>>> import numpy as np
>>> np.set_printoptions(precision=2, suppress=True, linewidth=120, sign=" ")
>>> rnd = lambda a: np.round(a, 2) + 0
>>> Z = np.array([[-0.5, -0.2, 1.3, -1.2, 0.7, 0.8, 0.0, -0.2],
...     [0.0, 1.2, -0.1, -0.1, -0.1, -3.1, -0.9, 0.9],
...     [-0.9, -0.1, -0.3, 0.0, 0.2, 0.5, -0.5, 1.2]])
>>> rng = np.random.default_rng(23704)
>>> data = np.array([[4, 1, -5],
...     [0, -1, -1],
...     [4, -3, 4],
...     [4, 0, 3],
...     [-3, -5, 2],
...     [0, 1, -4],
...     [1, 5, -4],
...     [-3, 0, 3],
...     [-1, 5, -5],
...     [-5, 0, -4],
...     [0, -3, 5],
...     [4, 3, -2],
...     [-5, 4, -2],
...     [2, -4, -3]]) @ Z + 0.05 * rng.normal(size=(14, 8))
>>> print(rnd(data))
[[  2.51   0.83   6.58  -4.93   1.67  -2.39   1.69  -5.97]
 [  0.8   -1.07   0.44   0.06  -0.14   2.58   1.46  -2.04]
 [ -5.48  -4.81   4.32  -4.46   3.92  14.46   0.74   1.29]
 [ -4.68  -1.18   4.18  -4.72   3.41   4.66  -1.51   2.7 ]
 [ -0.35  -5.68  -3.84   4.07  -1.23  14.17   3.38  -1.5 ]
 [  3.59   1.6    1.15  -0.09  -0.85  -5.01   1.04  -3.94]
 [  3.11   6.18   2.05  -1.76  -0.59 -16.68  -2.52  -0.48]
 [ -1.15   0.32  -4.77   3.63  -1.57  -0.89  -1.46   4.21]
 [  4.89   6.73  -0.4    0.73  -2.28 -18.7   -1.94  -1.28]
 [  6.02   1.45  -5.35   5.96  -4.28  -6.     1.96  -3.75]
 [ -4.5   -4.14  -1.17   0.36   1.35  11.79   0.24   3.34]
 [ -0.19   3.07   5.56  -5.04   2.11  -7.08  -1.7   -0.5 ]
 [  4.28   5.99  -6.31   5.58  -4.26 -17.4   -2.65   2.2 ]
 [  1.62  -4.87   3.93  -2.08   1.24  12.38   5.05  -7.58]]
>>> vec = np.array([1, -1, -1, 3, -2, 0, 3, 2])
>>> y = data @ vec
>>> print(rnd(np.linalg.solve(data.T @ data, data.T @ y)))
[ 1. -1. -1.  3. -2.  0.  3.  2.]
>>> try:
...     np.linalg.solve(data, y)
... except np.linalg.LinAlgError as e:
...     print(repr(e))
... 
LinAlgError('Last 2 dimensions of the array must be square')
>>> y = y + 0.1 * rng.normal(size=14)
>>> print(rnd(y))
[-29.84   2.03 -21.35 -27.84  30.92  -2.56 -17.86  21.36  -2.95  34.7    6.66 -34.52  26.29  -6.3 ]
>>> beta, *_ = np.linalg.lstsq(data, y)
>>> print(beta.round())
[ 1. -1. -2.  2. -2. -0.  3.  2.]
>>> print(rnd(data.T @ (y - data @ beta)))
[ 0.  0.  0.  0.  0.  0.  0.  0.]
>>> print(np.linalg.cond(data) > 100)
True
>>> print(rnd(np.linalg.norm(data, 2) / np.linalg.norm(data)))
0.86
>>> W0 = np.load("sample5.npy")
>>> print(rnd(W0))
[[ 0.53  0.15  0.16  0.28 -0.35]
 [ 0.15  0.93  0.08 -0.09  0.16]
 [ 0.16  0.08  0.09 -0.08 -0.21]
 [ 0.28 -0.09 -0.08  0.84  0.21]
 [-0.35  0.16 -0.21  0.21  0.61]]
>>> f, g = data[6], data[11]
>>> print(rnd(f @ g))
160.21
>>> print(rnd(f @ f))
340.42
>>> pr = (f @ g) / (f @ f) * f
>>> print(np.linalg.matrix_rank(np.outer(f, g)))
1
>>> print(rnd(g - pr))
[-1.65  0.16  4.6  -4.21  2.38  0.77 -0.52 -0.27]
>>> ev, evecs = np.linalg.eigh(W0)
>>> vec = np.array([1, -2, 2, -1, -2])
>>> print(rnd(np.abs(W0).sum(axis=1).max()), rnd(np.abs(ev).max()))
1.55 1.0
>>> print(rnd(vec @ W0 @ vec / (vec @ vec)), rnd(ev[0]), rnd(ev[-1]))
0.85 0.0 1.0
>>> print(rnd(evecs * np.maximum(ev, 0) @ evecs.T))
[[ 0.53  0.15  0.16  0.28 -0.35]
 [ 0.15  0.93  0.08 -0.09  0.16]
 [ 0.16  0.08  0.09 -0.08 -0.21]
 [ 0.28 -0.09 -0.08  0.84  0.21]
 [-0.35  0.16 -0.21  0.21  0.61]]
>>> f = np.array([-3, 7])
>>> print(rnd(np.cross(W0[0, :3], W0[3, :3])))
[ 0.    0.09 -0.09]
>>> print(rnd(np.polyval(f, W0[0])))
[ 5.42  6.55  6.51  6.17  8.05]
>>> print(rnd(np.correlate(W0[0], W0[3], "full")))
[ 0.11  0.47  0.12  0.14  0.28 -0.29  0.05  0.11 -0.1 ]
>>> print(rnd(data.sum(axis=1)))
[ -0.01   2.08   9.98   2.87   9.02  -2.51 -10.68  -1.68 -12.25  -4.     7.27  -3.78 -12.58   9.69]
>>> print(rnd(np.linalg.svd(data, compute_uv=False)))
[ 46.85  21.82  17.06   0.22   0.2    0.14   0.12   0.09]
>>> print(rnd(data.mean(axis=0)))
[ 0.75  0.32  0.45 -0.19 -0.11 -1.01  0.27 -0.95]
>>> left, sig, Vh = np.linalg.svd(W0)
>>> print(np.argmax(sig[:-1] / (sig[1:] + 1e-6)) + 1)
3
>>> A2 = left[:, :3] @ np.diag(sig[:3]) @ Vh[:3]
>>> print(rnd(np.abs(W0 - A2).max()))
0.0
>>> print(np.linalg.matrix_rank(A2))
3
>>> print(rnd(np.linalg.norm(W0 - A2, 2)), rnd(sig[3]))
0.0 0.0
>>> print(rnd(np.linalg.norm(W0 - A2) / np.linalg.norm(W0)))
0.0
>>> A = np.load("data.npy")
>>> print(rnd(A))
[[ 1.    0.    0.    0.  ]
 [ 0.   -0.71 -0.71  0.  ]
 [ 0.    0.71 -0.71  0.  ]
 [ 0.    0.    0.    1.  ]]
>>> Q, R = np.linalg.qr(data)
>>> print(rnd(abs(R[0, 0])), rnd(np.linalg.norm(data[:, 0])))
13.58 13.58
>>> print(rnd(Q.T @ Q))
[[ 1.  0.  0.  0.  0.  0.  0.  0.]
 [ 0.  1.  0.  0.  0.  0.  0.  0.]
 [ 0.  0.  1.  0.  0.  0.  0.  0.]
 [ 0.  0.  0.  1.  0.  0.  0.  0.]
 [ 0.  0.  0.  0.  1.  0.  0.  0.]
 [ 0.  0.  0.  0.  0.  1.  0.  0.]
 [ 0.  0.  0.  0.  0.  0.  1.  0.]
 [ 0.  0.  0.  0.  0.  0.  0.  1.]]
>>> print(rnd(np.linalg.det(A)))
1.0
>>> print((np.linalg.matrix_power((A != 0) + (A.T != 0) + np.eye(4), 4) > 0).astype(int))
[[ 1  0  0  0]
 [ 0  1  1  0]
 [ 0  1  1  0]
 [ 0  0  0  1]]
>>> print(rnd(np.sort(np.linalg.eigvals(A).real)))
[-0.71 -0.71  1.    1.  ]
>>> f = np.array([-3, 3, -3, -1])
>>> A2 = A + np.outer(f, np.eye(4)[0])
>>> print(np.linalg.matrix_rank(A2 - A))
1
>>> print(rnd(np.linalg.det(A2) / np.linalg.det(A)), rnd(1 + np.linalg.solve(A, f)[0]))
-2.0 -2.0
>>> f, g = A[0], A[1]
>>> print(f @ g)
0.0
>>> print(f @ f)
1.0
>>> pr = (f @ g) / (f @ f) * f
>>> print(rnd(g - pr))
[ 0.   -0.71 -0.71  0.  ]
>>> print(np.linalg.matrix_rank(np.outer(f, g)))
1
>>> print(rnd(np.outer(f, g)))
[[ 0.   -0.71 -0.71  0.  ]
 [ 0.    0.    0.    0.  ]
 [ 0.    0.    0.    0.  ]
 [ 0.    0.    0.    0.  ]]
>>> print((g - pr) @ f)
0.0
>>> print(pr)
[ 0.  0.  0.  0.]
>>> A2 = A / np.linalg.norm(A, axis=1, keepdims=True)
>>> gram = A2 @ A2.T
>>> print(np.argwhere(np.triu(np.abs(gram) > 0.95, 1)))
[]
>>> print(rnd(gram))
[[ 1.  0.  0.  0.]
 [ 0.  1.  0.  0.]
 [ 0.  0.  1.  0.]
 [ 0.  0.  0.  1.]]
>>> print((np.abs(gram) > 0.9).astype(int))
[[ 1  0  0  0]
 [ 0  1  0  0]
 [ 0  0  1  0]
 [ 0  0  0  1]]
>>> print(gram[0])
[ 1.  0.  0.  0.]
>>> A2 = np.array([[1, 0], [2, 0]])
>>> Z = np.array([[2, 2, -1], [2, 0, 0], [0, 1, -1]])
>>> m1 = np.kron(A2, Z)
>>> print(m1)
[[ 2  2 -1  0  0  0]
 [ 2  0  0  0  0  0]
 [ 0  1 -1  0  0  0]
 [ 4  4 -2  0  0  0]
 [ 4  0  0  0  0  0]
 [ 0  2 -2  0  0  0]]
>>> W = np.array([[2, 2], [1, 0], [2, 2], [2, 3], [3, 3], [0, 0]])
>>> beta = np.array([0, 2])
>>> hid = np.maximum(m1 @ W + beta, 0)
>>> print((hid > 0).astype(int))
[[ 1  1]
 [ 1  1]
 [ 0  0]
 [ 1  1]
 [ 1  1]
 [ 0  0]]
>>> print(np.linalg.matrix_rank(hid))
2
>>> Z = np.array([[-2, 2], [2, 1]])
>>> print((hid @ Z).round(6).argmax(axis=1))
[ 1  1  0  1  1  0]
>>> print(W @ Z)
[[ 0  6]
 [-2  2]
 [ 0  6]
 [ 2  7]
 [ 0  9]
 [ 0  0]]
>>> print(np.linalg.matrix_rank(m1, rtol=0.1))
2
>>> print(rnd(np.linalg.norm(m1, 2) / np.linalg.norm(m1)))
0.89
>>> vec = np.array([2, -2, -3, -3, 1, -1])
>>> print((m1 @ vec).argmax())
4
>>> A2 = np.array([[4, 5], [1, 4]])
>>> K = np.tile(A2, (2, 2))
>>> print(K)
[[ 4  5  4  5]
 [ 1  4  1  4]
 [ 4  5  4  5]
 [ 1  4  1  4]]
>>> left, sig, Vh = np.linalg.svd(K)
>>> print(np.argmax(sig[:-1] / (sig[1:] + 1e-6)) + 1)
2
>>> A2 = left[:, :2] @ np.diag(sig[:2]) @ Vh[:2]
>>> print(np.linalg.matrix_rank(K, rtol=0.05))
2
>>> print(rnd(A2))
[[ 4.  5.  4.  5.]
 [ 1.  4.  1.  4.]
 [ 4.  5.  4.  5.]
 [ 1.  4.  1.  4.]]
>>> print(rnd(np.linalg.norm(K - A2, 2)), rnd(sig[2]))
0.0 0.0
>>> print(rnd(np.linalg.norm(K - A2) / np.linalg.norm(K)))
0.0
>>> print(np.linalg.cond(K) > 100)
True
>>> P = np.triu(np.array([[0, 0, 1, -1], [0, 3, 3, -1], [1, -2, 0, 3], [3, 0, 2, 0]]), 1) + np.eye(4)
>>> A2 = P @ K @ np.linalg.inv(P)
>>> print(rnd(np.poly(A2)))
[  1. -16.  44.   0.   0.]
>>> print(A2)
[[  7.   6. -18.  73.]
 [ 12.  15. -45. 177.]
 [  7.  17. -51. 194.]
 [  1.   4. -12.  45.]]
>>> mat = np.loadtxt("test19.csv", delimiter=",")
>>> print(mat)
[[-0.6   0.9  -0.5   2.9   1.4   0.8 ]
 [-0.5   0.6   0.4   0.86  0.4  -0.7 ]
 [-1.5  -0.8  -0.6  -1.9  -0.9   0.6 ]
 [-0.7   1.5   0.1   1.22  0.6  -0.3 ]
 [-1.5   0.   -0.7  -1.77 -0.9  -0.2 ]
 [-2.1   1.5   0.4  -1.48 -0.8   0.7 ]
 [ 1.2  -0.6  -0.4   2.16  1.1   0.1 ]
 [-0.1  -1.5   0.3  -0.2  -0.1   0.8 ]
 [ 0.2   1.4   0.4   2.45  1.2  -2.2 ]
 [-1.7   0.7  -0.5   0.51  0.3  -0.7 ]
 [-0.8   0.2   0.6  -2.2  -1.1   0.5 ]
 [-0.1  -1.9   0.1  -1.43 -0.7   0.1 ]
 [ 0.3   2.5  -0.6  -2.76 -1.4   0.6 ]
 [-0.5   0.4  -1.4  -1.16 -0.6   1.3 ]
 [-1.5   0.9  -0.5  -1.17 -0.6  -0.7 ]
 [ 0.   -0.7  -1.4  -1.08 -0.6   2.1 ]
 [-0.3   2.6  -0.4  -0.45 -0.2  -0.8 ]
 [ 0.8  -0.2  -0.2   0.43  0.3  -0.3 ]
 [ 0.8   0.   -1.5   2.04  1.    0.6 ]
 [-0.5   1.7  -1.6  -0.59 -0.2  -0.9 ]
 [-1.7  -0.5  -3.   -0.42 -0.2   0.2 ]
 [ 0.1  -1.7   0.5  -3.43 -1.7   0.1 ]
 [-2.2  -0.8   0.1  -0.39 -0.2   1.5 ]]
>>> dist = np.linalg.norm(mat[:, None] - mat[None], axis=-1)
>>> print(np.linalg.matrix_rank(dist ** 2))
8
>>> print(dist[7].round(6).argsort(kind="stable")[:4])
[  7  11  17  22]
>>> print(dist.mean(axis=1).argmax())
8
>>> print(np.unravel_index(dist.round(6).argmax(), dist.shape))
(np.int64(0), np.int64(21))
>>> print((dist + 1e9 * np.eye(23)).round(6).argmin(axis=1))
[ 18   3   4   1   2  14  18  11   3   1   4   7  10  15   4  13  19   1   6  16  13  11   2]
